% ipython --no-banner

In [1]: import numpy as np

In [2]: np.set_printoptions(precision=2, suppress=True, linewidth=140)

In [3]: feats = np.loadtxt("x.csv", delimiter=",")

In [4]: print(feats)
[[ 1.  3.  2.  2. -2.  3.]
 [ 3.  1.  2.  0. -6.  0.]
 [ 3.  3.  0.  2. -6.  2.]]

In [5]: th = np.radians(30)

In [6]: R = np.eye(6)

In [7]: R[5, 5] = R[0, 0] = np.cos(th)

In [8]: R[5, 0], R[0, 5] = -np.sin(th), np.sin(th)

In [9]: R
Out[9]: 
array([[ 0.87,  0.  ,  0.  ,  0.  ,  0.  ,  0.5 ],
       [ 0.  ,  1.  ,  0.  ,  0.  ,  0.  ,  0.  ],
       [ 0.  ,  0.  ,  1.  ,  0.  ,  0.  ,  0.  ],
       [ 0.  ,  0.  ,  0.  ,  1.  ,  0.  ,  0.  ],
       [ 0.  ,  0.  ,  0.  ,  0.  ,  1.  ,  0.  ],
       [-0.5 ,  0.  ,  0.  ,  0.  ,  0.  ,  0.87]])

In [10]: B = feats @ R.T

In [11]: round(float(np.linalg.det(R)), 2), round(np.trace(R), 2)
Out[11]: (1.0, np.float64(5.73))

In [12]: np.abs(B - feats).max(axis=0)
Out[12]: array([1.37, 0.  , 0.  , 0.  , 0.  , 1.77])

In [13]: print(np.linalg.svd(feats, compute_uv=False), np.linalg.svd(B, compute_uv=False))
[11.05  4.09  2.06] [11.05  4.09  2.06]

In [14]: np.allclose(feats @ feats.T, B @ B.T)
Out[14]: True

In [15]: B = feats[0, 0] * feats[1:] - np.outer(feats[1:, 0], feats[0])

In [16]: print(B)
[[ 0. -8. -4. -6.  0. -9.]
 [ 0. -6. -6. -4.  0. -7.]]

In [17]: np.linalg.matrix_rank(B), np.linalg.matrix_rank(feats)
Out[17]: (np.int64(2), np.int64(3))

In [18]: M = np.loadtxt("w.csv", delimiter=",")

In [19]: M
Out[19]: 
array([[-1.,  0.,  3.],
       [ 2.,  3.,  0.],
       [ 0.,  2.,  3.],
       [-3.,  3.,  2.],
       [ 3.,  1., -3.]])

In [20]: O, V = np.linalg.qr(M[:, :2])[0], np.linalg.qr(M[:, 2:])[0]

In [21]: sig = np.linalg.svd(O.T @ V, compute_uv=False)

In [22]: np.degrees(np.arccos(sig.clip(0, 1)))
Out[22]: array([41.09])

In [23]: C2 = feats.T @ feats

In [24]: (feats @ feats.T).shape
Out[24]: (3, 3)

In [25]: np.trace(C2), (feats ** 2).sum()
Out[25]: (np.float64(143.0), np.float64(143.0))

In [26]: np.linalg.svd(feats, compute_uv=False) ** 2
Out[26]: array([122.05,  16.69,   4.26])

In [27]: np.diag(C2)
Out[27]: array([19., 19.,  8.,  8., 76., 13.])

In [28]: C2
Out[28]: 
array([[ 19.,  15.,   8.,   8., -38.,   9.],
       [ 15.,  19.,   8.,  12., -30.,  15.],
       [  8.,   8.,   8.,   4., -16.,   6.],
       [  8.,  12.,   4.,   8., -16.,  10.],
       [-38., -30., -16., -16.,  76., -18.],
       [  9.,  15.,   6.,  10., -18.,  13.]])

In [29]: th = np.radians(72)

In [30]: R = np.eye(6)

In [31]: R[5, 5] = R[0, 0] = np.cos(th)

In [32]: R[5, 0], R[0, 5] = -np.sin(th), np.sin(th)

In [33]: R
Out[33]: 
array([[ 0.31,  0.  ,  0.  ,  0.  ,  0.  ,  0.95],
       [ 0.  ,  1.  ,  0.  ,  0.  ,  0.  ,  0.  ],
       [ 0.  ,  0.  ,  1.  ,  0.  ,  0.  ,  0.  ],
       [ 0.  ,  0.  ,  0.  ,  1.  ,  0.  ,  0.  ],
       [ 0.  ,  0.  ,  0.  ,  0.  ,  1.  ,  0.  ],
       [-0.95,  0.  ,  0.  ,  0.  ,  0.  ,  0.31]])

In [34]: B = C2 @ R.T

In [35]: B
Out[35]: 
array([[ 14.43,  15.  ,   8.  ,   8.  , -38.  , -15.29],
       [ 18.9 ,  19.  ,   8.  ,  12.  , -30.  ,  -9.63],
       [  8.18,   8.  ,   8.  ,   4.  , -16.  ,  -5.75],
       [ 11.98,  12.  ,   4.  ,   8.  , -16.  ,  -4.52],
       [-28.86, -30.  , -16.  , -16.  ,  76.  ,  30.58],
       [ 15.14,  15.  ,   6.  ,  10.  , -18.  ,  -4.54]])

In [36]: np.round(np.linalg.svd(C2, compute_uv=False), 2) + 0, np.round(np.linalg.svd(B, compute_uv=False), 2) + 0
Out[36]: 
(array([122.05,  16.69,   4.26,   0.  ,   0.  ,   0.  ]),
 array([122.05,  16.69,   4.26,   0.  ,   0.  ,   0.  ]))

In [37]: round(float(np.linalg.det(R)), 2), np.round(np.trace(R), 2)
Out[37]: (1.0, np.float64(4.62))

In [38]: hat = M @ np.linalg.solve(M.T @ M, M.T)

In [39]: np.diag(hat)
Out[39]: array([0.41, 0.58, 0.54, 0.96, 0.52])

In [40]: print(np.allclose(hat @ hat, hat))
True

In [41]: np.round(np.linalg.eigvalsh(hat), 2) + 0
Out[41]: array([0., 0., 1., 1., 1.])

In [42]: np.linalg.matrix_rank(np.eye(5) - hat)
Out[42]: np.int64(2)

In [43]: np.trace(hat)
Out[43]: np.float64(3.0)

In [44]: data = np.load("case5.npy")

In [45]: data
Out[45]: 
array([[  0.2 ,   0.3 ,   1.52,   0.  ],
       [ -0.5 ,  -2.2 , -10.99,   1.1 ],
       [  0.1 ,  -1.1 ,  -5.53,   1.  ],
       [  2.7 ,   0.7 ,   3.48,  -1.  ],
       [  0.1 ,  -1.  ,  -5.  ,   1.5 ],
       [ -1.2 ,  -0.4 ,  -2.  ,  -1.1 ],
       [ -0.8 ,   0.  ,   0.  ,   1.5 ],
       [  0.2 ,  -0.1 ,  -0.51,   1.5 ],
       [ -0.8 ,  -0.2 ,  -1.  ,  -0.8 ],
       [  1.1 ,   0.  ,   0.  ,  -0.8 ],
       [ -0.6 ,  -0.5 ,  -2.46,  -0.1 ],
       [  0.1 ,   1.4 ,   7.01,   0.  ],
       [  2.  ,  -0.4 ,  -2.  ,   0.  ],
       [ -0.9 ,  -0.9 ,  -4.51,   1.  ],
       [ -0.7 ,   0.6 ,   3.  ,   1.1 ],
       [  0.  ,  -0.5 ,  -2.5 ,   0.  ],
       [  1.1 ,   1.4 ,   7.  ,   1.4 ],
       [  0.4 ,   0.8 ,   3.99,  -1.3 ],
       [  0.7 ,  -0.5 ,  -2.49,   0.6 ],
       [ -0.9 ,   0.3 ,   1.49,   0.  ],
       [  1.7 ,  -1.2 ,  -5.99,  -0.8 ],
       [ -0.1 ,  -1.3 ,  -6.53,   0.2 ],
       [  0.9 ,  -0.1 ,  -0.52,   0.1 ],
       [  0.6 ,   1.4 ,   6.97,   1.3 ],
       [  1.4 ,   0.8 ,   4.01,  -1.3 ],
       [ -0.1 ,   0.3 ,   1.52,   0.9 ],
       [  0.5 ,   0.7 ,   3.49,  -1.6 ],
       [  0.1 ,   1.  ,   5.02,   1.4 ],
       [  0.9 ,   1.2 ,   6.03,  -0.6 ],
       [ -0.9 ,   1.9 ,   9.48,  -0.8 ],
       [ -0.1 ,  -0.8 ,  -4.03,   0.7 ],
       [  0.2 ,   0.3 ,   1.52,   0.2 ]])

In [46]: d = np.linalg.norm(data[:, None] - data[None], axis=-1)

In [47]: d.mean(axis=1).argmax()
Out[47]: np.int64(1)
